$ python3 -q
>>> import numpy as np
>>> np.set_printoptions(precision=3, suppress=True, linewidth=200, floatmode="fixed")
>>> J = np.load("run18.npy")
>>> J
array([[ 29,   1, -19,  -5,  -5,  12,  28, -14,  -7],
       [  1,  54,  -9,   8, -24, -10, -15,   8,   0],
       [-19,  -9,  36,  14,   6,  -9, -24,  10,   9],
       [ -5,   8,  14,  31,  -6, -22,  -7,  -6,   4],
       [ -5, -24,   6,  -6,  29,  11,   6,   0,  16],
       [ 12, -10,  -9, -22,  11,  24,  14,  -5,   6],
       [ 28, -15, -24,  -7,   6,  14,  42, -22,  -3],
       [-14,   8,  10,  -6,   0,  -5, -22,  32, -10],
       [ -7,   0,   9,   4,  16,   6,  -3, -10,  30]])
>>> # symmetric
>>> np.argsort(-np.linalg.norm(J, axis=0).round(6), kind="stable")[:3]
array([6, 1, 2])
>>> np.linalg.matrix_rank(J, rtol=0.1)
np.int64(6)
>>> np.round(np.linalg.norm(J, 2) / np.linalg.norm(J), 3)
np.float64(0.729)
>>> np.round(np.trace(np.linalg.pinv(J) @ J), 3)
np.float64(8.0)
>>> np.abs(np.diag(np.linalg.qr(J)[1])) > 1e-9
array([ True,  True,  True,  True,  True,  True,  True,  True, False])
>>> np.unique(J.round(6), axis=0).shape
(9, 9)
>>> np.linalg.lstsq(J[:-1].T, J[-1])[2]
np.int32(8)
>>> r = np.linalg.matrix_rank(J)
>>> r
np.int64(8)
>>> null = np.linalg.svd(J)[2][r:].T
>>> np.allclose(J @ null, 0)
True
>>> [int(np.linalg.matrix_rank(J[:, :j + 1])) for j in range(9)]
[1, 2, 3, 4, 5, 6, 7, 8, 8]
>>> null.shape
(9, 1)
>>> np.linalg.matrix_rank(J.T @ J), np.linalg.matrix_rank(J @ J.T)
(np.int64(8), np.int64(8))
>>> null[:, 0] / null[np.abs(null[:, 0]).round(6).argmax(), 0]
array([-0.508, -0.160, -0.322,  0.828, -0.369,  1.000,  0.108,  0.296, -0.026])
>>> [int(np.linalg.matrix_rank(J[:i])) for i in range(1, len(J) + 1)]
[1, 2, 3, 4, 5, 6, 7, 8, 8]
>>> W = np.array([[2, 1, 1, 2, 2, 3],
...     [3, 1, 0, 1, 1, 2],
...     [1, 1, 0, 3, 1, 1],
...     [0, 3, 2, 3, 1, 3],
...     [1, 2, 2, 0, 1, 1],
...     [2, 2, 1, 3, 1, 2],
...     [1, 2, 0, 1, 0, 1],
...     [0, 3, 1, 0, 0, 0],
...     [3, 1, 0, 1, 1, 1]])
>>> b = np.array([1, 2, 2, 2, 0, 3])
>>> H = np.maximum(J @ W + b, 0)
>>> np.linalg.matrix_rank(H)
np.int64(6)
>>> H
array([[ 69,  19,   9,  46,  35,  98],
       [ 97,   0,   0,  10,  21,  70],
       [  0,  37,  24,  63,   9,   0],
       [  0,  28,  19,  66,  19,  58],
       [ 30,  69,  54,  23,  22,   1],
       [ 77,  18,  11,  15,  24,  23],
       [ 55,  25,  20,  31,  27,  85],
       [  0,  20,   3,   0,   0,   0],
       [111,  54,  31,  72,  51,  58]])
>>> (H > 0).astype(int)
array([[1, 1, 1, 1, 1, 1],
       [1, 0, 0, 1, 1, 1],
       [0, 1, 1, 1, 1, 0],
       [0, 1, 1, 1, 1, 1],
       [1, 1, 1, 1, 1, 1],
       [1, 1, 1, 1, 1, 1],
       [1, 1, 1, 1, 1, 1],
       [0, 1, 1, 0, 0, 0],
       [1, 1, 1, 1, 1, 1]])
>>> C = np.array([[1, 2], [2, 0], [0, 1], [1, 0], [0, 2], [1, 0]])
>>> (H @ C).round(6).argmax(axis=1)
array([0, 1, 0, 0, 0, 1, 0, 0, 1])
>>> W @ C
array([[ 9,  9],
       [ 8,  8],
       [ 7,  4],
       [12,  4],
       [ 6,  6],
       [11,  7],
       [ 7,  2],
       [ 6,  1],
       [ 7,  8]])
>>> arr = np.loadtxt("a.csv", delimiter=",")
>>> arr
array([[-1.200,  1.000, -6.709, -0.100,  2.200,  0.600,  1.300, -1.900,  1.300,  0.200, -0.300,  0.300, -1.300],
       [ 1.100,  0.100,  7.239, -0.600, -2.400, -0.300,  0.400,  0.500,  1.500, -1.000, -0.800, -1.100, -0.100],
       [-0.400,  1.000, -1.319,  1.300,  0.500, -0.200, -0.700,  0.600,  0.100, -0.600,  0.000,  1.000, -1.000],
       [-0.500, -1.100,  2.144,  0.400, -0.700, -0.200, -1.800,  0.000, -0.700,  0.500,  0.200, -0.300,  0.000],
       [ 0.300,  1.900,  5.759, -0.700, -1.900, -0.600,  1.000,  0.100,  0.200, -2.600, -2.200, -0.100, -3.400],
       [ 0.100,  0.200, -4.273, -1.300,  1.400, -0.300,  0.000,  0.400,  0.000,  0.900,  0.200, -0.900, -0.400],
       [ 0.500,  1.000, -0.860,  0.400,  0.300,  1.800,  0.600,  0.000, -0.500, -0.300,  0.700,  1.300, -0.300],
       [ 1.000,  0.100, -1.714,  0.300,  0.600, -0.800,  2.400, -0.900,  0.300, -0.200, -0.800, -2.500,  2.100],
       [-0.300, -0.700,  2.689,  0.300, -0.900, -0.800,  0.300,  0.200,  0.000, -1.600,  0.300,  0.300, -0.600],
       [-0.200, -1.100, -2.174, -1.200,  0.700,  1.000,  0.000,  0.800, -0.300,  0.500, -0.400, -1.300, -0.500],
       [-0.300, -0.400,  2.298, -0.600, -0.800, -1.500, -0.400, -0.400, -0.400, -0.300, -0.300,  0.900,  1.500],
       [-0.800, -1.400,  2.321, -1.000, -0.800, -0.500, -1.500, -0.500, -2.600,  0.100,  0.100, -0.600, -0.700],
       [-0.900, -0.600,  0.162, -0.100, -0.100, -0.200,  0.400,  1.900, -0.500,  0.000,  1.200,  2.000,  0.100],
       [ 0.900,  1.000, -0.476,  0.900,  0.200,  1.000, -1.300, -4.100,  1.700,  0.600, -0.300, -0.500, -0.200],
       [-0.100, -1.800, -0.346,  0.400,  0.200,  0.400, -1.100, -0.500, -0.700, -0.800,  0.600, -0.400, -1.200],
       [ 0.200,  0.600,  3.955, -1.300, -1.300, -1.200, -0.100,  0.800, -1.700,  0.000,  0.200, -0.400, -0.600],
       [ 1.400, -0.500,  2.324, -0.200, -0.800, -0.100,  0.000,  0.500,  0.000, -0.600,  0.100, -1.200,  1.500],
       [ 1.700,  0.700, -3.607, -0.600,  1.200, -0.600,  1.100, -0.200, -0.300,  0.100, -0.300, -0.300,  1.600],
       [-0.300, -0.300, -0.579,  0.400,  0.200, -0.700, -0.500,  1.600,  0.000,  0.800,  0.400,  1.700, -0.400],
       [-1.400, -0.700,  0.623, -0.200, -0.200, -0.900, -0.400,  0.400,  0.500, -0.600,  0.600,  0.500,  0.700],
       [ 1.200,  1.500,  1.583, -0.400, -0.500, -0.800, -0.600,  0.000, -1.400,  1.000, -0.900,  0.600, -1.400],
       [ 0.100,  0.100, -0.211,  0.100,  0.100, -1.500, -0.600,  0.500, -0.200,  0.100,  2.200,  0.800,  1.300],
       [-1.600,  0.300,  5.709, -1.100, -1.900, -0.300,  1.000, -0.200, -1.100, -2.100,  2.000, -1.300, -1.300],
       [-0.200,  1.200, -3.686,  0.100,  1.200, -1.100, -1.700,  0.900,  1.200,  2.100, -0.500, -1.400,  0.400],
       [ 1.300,  1.300, -4.757, -0.100,  1.600, -0.100,  0.200, -0.100, -2.100, -1.000, -0.900,  0.700,  0.900],
       [-0.300, -0.800, -2.923, -0.500,  1.000, -0.800,  0.100,  0.800,  2.200,  0.100,  1.800, -1.700,  0.300],
       [ 0.700,  1.300, -6.166,  2.700,  2.100, -0.700, -0.100, -0.100,  0.000, -0.200,  0.500, -0.700,  0.700],
       [ 1.500,  0.400, -0.162, -0.100,  0.100, -2.700, -0.800,  1.600,  1.000, -1.800, -1.000, -1.100, -0.800],
       [ 0.200, -0.200,  3.414,  1.000, -1.200,  0.000,  0.600,  0.700, -1.900, -0.700,  0.100, -1.700, -1.200],
       [-0.700,  0.400,  1.441,  2.400, -0.400,  1.400, -0.100, -1.000,  0.200, -0.600,  0.700,  0.500, -0.400],
       [-0.100,  0.800,  1.624,  2.300, -0.500,  0.500,  0.100, -0.300, -1.200,  0.300,  0.000, -1.500,  0.600],
       [-0.500, -1.000, -1.868, -0.200,  0.600,  0.600,  0.400, -1.300,  1.300, -0.200, -0.100, -0.800, -0.200],
       [ 0.900,  0.200, -3.023, -0.900,  1.000, -1.000,  0.300, -0.700,  1.000,  0.800,  0.800, -1.000, -0.900]])
>>> Ac = arr - arr.mean(axis=0)
>>> vecs = np.linalg.svd(Ac)[2][:12]
>>> other = Ac - Ac @ vecs.T @ vecs
>>> round(float(np.linalg.norm(other) / np.linalg.norm(Ac)), 3)
0.005
>>> (Ac @ vecs.T).std(axis=0)
array([3.576, 1.332, 1.256, 1.176, 1.096, 0.981, 0.975, 0.845, 0.689, 0.661, 0.544, 0.386])
>>> np.round(other.std(axis=0), 3) + 0
array([0.000, 0.000, 0.008, 0.000, 0.023, 0.000, 0.000, 0.000, 0.000, 0.000, 0.000, 0.000, 0.000])
>>> gram = arr.T @ arr
>>> (arr @ arr.T).shape
(33, 33)
>>> Ac = arr - arr.mean(axis=0)
>>> U, sig, VT = np.linalg.svd(Ac, full_matrices=False)
>>> round(float((sig ** 2).sum() ** 2 / (sig ** 4).sum()), 3)
2.941
>>> np.round(np.abs(VT[-1]), 3) + 0
array([0.012, 0.004, 0.316, 0.013, 0.948, 0.001, 0.012, 0.004, 0.003, 0.013, 0.009, 0.000, 0.003])
>>> np.round(sig ** 2 / (sig ** 2).sum(), 3) + 0
array([0.563, 0.078, 0.069, 0.061, 0.053, 0.042, 0.042, 0.031, 0.021, 0.019, 0.013, 0.007, 0.000])
>>> np.abs(VT[0]).argmax()
np.int64(2)
>>> np.round(Ac.mean(axis=0), 3) + 0
array([0.000, 0.000, 0.000, 0.000, 0.000, 0.000, 0.000, 0.000, 0.000, 0.000, 0.000, 0.000, 0.000])
>>> VT[0] * np.sign(VT[0, np.abs(VT[0]).argmax()])
array([-0.029, -0.041,  0.926, -0.049, -0.309, -0.023, -0.007,  0.055, -0.095, -0.137, -0.015, -0.006, -0.101])
>>> proj = arr @ np.linalg.solve(arr.T @ arr, arr.T)
>>> np.round(np.linalg.eigvalsh(proj), 3) + 0
array([0.000, 0.000, 0.000, 0.000, 0.000, 0.000, 0.000, 0.000, 0.000, 0.000, 0.000, 0.000, 0.000, 0.000, 0.000, 0.000, 0.000, 0.000, 0.000, 0.000, 1.000, 1.000, 1.000, 1.000, 1.000, 1.000, 1.000,
       1.000, 1.000, 1.000, 1.000, 1.000, 1.000])
>>> th = np.radians(120)
>>> R = np.eye(13)
>>> R[9, 9] = R[12, 12] = np.cos(th)
>>> R[9, 12], R[12, 9] = -np.sin(th), np.sin(th)
>>> other = arr @ R.T
>>> np.linalg.svd(arr, compute_uv=False), np.linalg.svd(other, compute_uv=False)
(array([20.542,  7.675,  7.370,  6.785,  6.299,  5.653,  5.601,  5.295,  4.216,  3.914,  3.158,  2.215,  0.137]), array([20.542,  7.675,  7.370,  6.785,  6.299,  5.653,  5.601,  5.295,  4.216,  3.914,  3.158,  2.215,  0.137]))
>>> round(float(np.linalg.det(R)), 3), np.trace(R)
(1.0, np.float64(10.0))
>>> np.allclose(arr @ arr.T, other @ other.T)
True
>>> feats = np.load("x.npy")
>>> feats
array([[-0.790, -1.274,  0.017,  2.396, -0.009,  0.150,  0.994],
       [-1.931, -0.644,  1.078, -0.365, -0.539,  1.474, -1.047],
       [-1.489, -0.076,  1.007, -1.340, -0.503,  1.325, -1.399],
       [ 1.831,  0.479, -1.077,  0.677,  0.538, -1.457,  1.178],
       [-1.239,  0.154,  0.929, -1.662, -0.464,  1.200, -1.470],
       [ 0.471,  1.167,  0.160, -2.453, -0.080,  0.092, -1.165],
       [ 1.341,  1.383, -0.356, -2.102,  0.178, -0.605, -0.590],
       [ 1.529,  0.117, -1.018,  1.280,  0.509, -1.343,  1.383],
       [ 0.652, -0.591, -0.702,  2.157,  0.351, -0.859,  1.490],
       [-2.031, -1.071,  0.969,  0.606, -0.484,  1.374, -0.548],
       [-1.054, -1.341,  0.174,  2.291, -0.087,  0.362,  0.820]])
>>> T = np.stack([feats, 3 * feats, feats[::-1]])
>>> (T @ feats.T).shape
(3, 11, 11)
>>> np.linalg.matrix_rank(T)
array([2, 2, 2])
>>> data = np.loadtxt("arr.csv", delimiter=",")
>>> data
array([[ 9.000,  6.000,  6.000,  3.000,  6.000,  6.000,  0.000,  6.000,  9.000],
       [-3.000, -2.000, -2.000, -1.000, -2.000, -2.000,  0.000, -2.000, -3.000],
       [ 9.000,  6.000,  6.000,  3.000,  6.000,  6.000,  0.000,  6.000,  9.000],
       [-9.000, -6.000, -6.000, -3.000, -6.000, -6.000,  0.000, -6.000, -9.000],
       [ 0.000,  0.000,  0.000,  0.000,  0.000,  0.000,  0.000,  0.000,  0.000],
       [ 9.000,  6.000,  6.000,  3.000,  6.000,  6.000,  0.000,  6.000,  9.000],
       [-6.000, -4.000, -4.000, -2.000, -4.000, -4.000,  0.000, -4.000, -6.000],
       [ 9.000,  6.000,  6.000,  3.000,  6.000,  6.000,  0.000,  6.000,  9.000],
       [ 9.000,  6.000,  6.000,  3.000,  6.000,  6.000,  0.000,  6.000,  9.000],
       [ 9.000,  6.000,  6.000,  3.000,  6.000,  6.000,  0.000,  6.000,  9.000],
       [ 0.000,  0.000,  0.000,  0.000,  0.000,  0.000,  0.000,  0.000,  0.000],
       [ 0.000,  0.000,  0.000,  0.000,  0.000,  0.000,  0.000,  0.000,  0.000],
       [ 0.000,  0.000,  0.000,  0.000,  0.000,  0.000,  0.000,  0.000,  0.000],
       [ 9.000,  6.000,  6.000,  3.000,  6.000,  6.000,  0.000,  6.000,  9.000]])
>>> [round(float(x), 3) for x in np.linalg.svd(data, compute_uv=False)[:3]]
[54.8, 0.0, 0.0]
>>> np.linalg.matrix_rank(data, rtol=0.1)
np.int64(1)
